% ipython --no-banner

In [1]: import numpy as np

In [2]: import numpy.linalg as la

In [3]: np.set_printoptions(precision=1, suppress=True, linewidth=100, legacy="1.25")

In [4]: def rnd(a):
   ...:     return np.round(a, 1) + 0
   ...: 

In [5]: feats = np.load("sample17.npy")

In [6]: feats
Out[6]: 
array([[ 1,  0,  0,  0],
       [-2,  1,  0,  0],
       [-1,  0,  1,  0],
       [ 2,  0, -2,  1]])

In [7]: rnd(la.norm(feats, axis=1))
Out[7]: array([1. , 2.2, 1.4, 3. ])

In [8]: la.norm(feats, axis=1).argmax()
Out[8]: 3

In [9]: print(rnd(la.norm(feats) ** 2 / la.norm(feats, 2) ** 2))
1.2

In [10]: rnd(la.norm(feats[3], 1)), rnd(la.norm(feats[3], np.inf))
Out[10]: (5.0, 2.0)

In [11]: feats[3] @ feats[1]
Out[11]: -4

In [12]: rnd(la.norm(feats, 2))
Out[12]: 3.7

In [13]: rnd(la.norm(feats[3] - feats[1]))
Out[13]: 4.7

In [14]: rnd(la.norm(feats, "nuc"))
Out[14]: 6.2

In [15]: print(feats @ feats)
[[ 1  0  0  0]
 [-4  1  0  0]
 [-2  0  1  0]
 [ 6  0 -4  1]]

In [16]: x0 = np.array([4, -7, 0, -2])

In [17]: rhs = feats @ x0

In [18]: rhs
Out[18]: array([  4, -15,  -4,   6])

In [19]: rnd(la.solve(feats, feats[:, 2]))
Out[19]: array([0., 0., 1., 0.])

In [20]: la.solve(feats, rhs[:-1])
ValueError: solve1: Input operand 1 has a mismatch in its core dimension 0, with gufunc signature (m,m),(m)->(m) (size 3 is different from 4)


In [21]: K = np.load("layer11.npy")

In [22]: K
Out[22]: 
array([[  2,  -4,   2,   2],
       [ -4,  14, -10,   2],
       [  2, -10,  11,  -1],
       [  2,   2,  -1,  11]])

In [23]: B = K / np.sqrt((K ** 2).mean(axis=1, keepdims=True))

In [24]: K - K.mean(axis=1, keepdims=True)
Out[24]: 
array([[  1.5,  -4.5,   1.5,   1.5],
       [ -4.5,  13.5, -10.5,   1.5],
       [  1.5, -10.5,  10.5,  -1.5],
       [ -1.5,  -1.5,  -4.5,   7.5]])

In [25]: la.matrix_rank(K - K.mean(axis=1, keepdims=True))
Out[25]: 3

In [26]: rnd(la.norm(B, axis=1))
Out[26]: array([2., 2., 2., 2.])

In [27]: B = np.array([[1, 1], [-1, -2], [-2, 0], [3, -3]])

In [28]: np.vstack([K, B.T]).shape
Out[28]: (6, 4)

In [29]: print(np.einsum("ik,kj->ij", K, B))
[[  8   4]
 [  8 -38]
 [-13  25]
 [ 35 -35]]

In [30]: B.T @ K.T
Out[30]: 
array([[  8,   8, -13,  35],
       [  4, -38,  25, -35]])

In [31]: la.matrix_rank(np.vstack([K, B.T]))
Out[31]: 4

In [32]: np.einsum("ij->j", K)
Out[32]: array([ 2,  2,  2, 14])

In [33]: B @ K
ValueError: matmul: Input operand 1 has a mismatch in its core dimension 0, with gufunc signature (n?,k),(k,m?)->(n?,m?) (size 4 is different from 2)


In [34]: rk = la.matrix_rank(K)

In [35]: rk
Out[35]: 3

In [36]: N = la.svd(K)[2][rk:].T

In [37]: la.matrix_rank(K.T @ K), la.matrix_rank(K @ K.T)
Out[37]: (3, 3)

In [38]: print([int(la.matrix_rank(K[:i])) for i in range(1, len(K) + 1)])
[1, 2, 3, 3]

In [39]: C2 = K.T @ K

In [40]: rnd(la.eigvalsh(C2)[::-1])
Out[40]: array([563.1, 128.2,   8.7,   0. ])

In [41]: rnd(la.svd(K, compute_uv=False) ** 2)
Out[41]: array([563.1, 128.2,   8.7,   0. ])

In [42]: np.allclose(C2, C2.T)
Out[42]: True

In [43]: C2
Out[43]: 
array([[  28,  -80,   64,   16],
       [ -80,  316, -260,   52],
       [  64, -260,  226,  -38],
       [  16,   52,  -38,  130]])

In [44]: hat = np.triu(np.array([[-2, -1, 1, 1], [-3, -3, 1, 1], [0, -2, -3, -2], [-2, -2, -1, 3]]), 1) + np.eye(4)

In [45]: B = hat @ K @ la.inv(hat)

In [46]: np.trace(B), np.trace(K)
Out[46]: (38.0, 38)

In [47]: B
Out[47]: 
array([[ 10., -16.,  28.,  72.],
       [  0.,   6.,  -6.,  -6.],
       [ -2., -16.,  31.,  57.],
       [  2.,   4.,  -7.,  -9.]])

In [48]: hat @ K - K @ hat
Out[48]: 
array([[  8., -20.,  22.,  14.],
       [  4., -12.,   0., -20.],
       [ -4.,  -2.,  10.,   8.],
       [  0.,   2.,  -4.,  -6.]])

In [49]: la.matrix_rank(B)
Out[49]: 3

In [50]: rnd(la.det(B))
Out[50]: 0.0

In [51]: J = np.array([[-2, 0, 1], [0, 0, 0], [0, 0, -2]])

In [52]: la.matrix_rank(J)
Out[52]: 2

In [53]: rnd(J.mean(axis=0))
Out[53]: array([-0.7,  0. , -0.3])

In [54]: J.sum(axis=1)
Out[54]: array([-1,  0, -2])

In [55]: print(np.abs(J).max())
2

In [56]: rnd(la.norm(J))
Out[56]: 3.0

In [57]: J.shape
Out[57]: (3, 3)

In [58]: J[:, 3]
IndexError: index 3 is out of bounds for axis 1 with size 3


In [59]: J - J[0]
Out[59]: 
array([[ 0,  0,  0],
       [ 2,  0, -1],
       [ 2,  0, -3]])

In [60]: rnd(la.svd(J, compute_uv=False))
Out[60]: array([2.6, 1.6, 0. ])

In [61]: J.sum(axis=0)
Out[61]: array([-2,  0, -1])
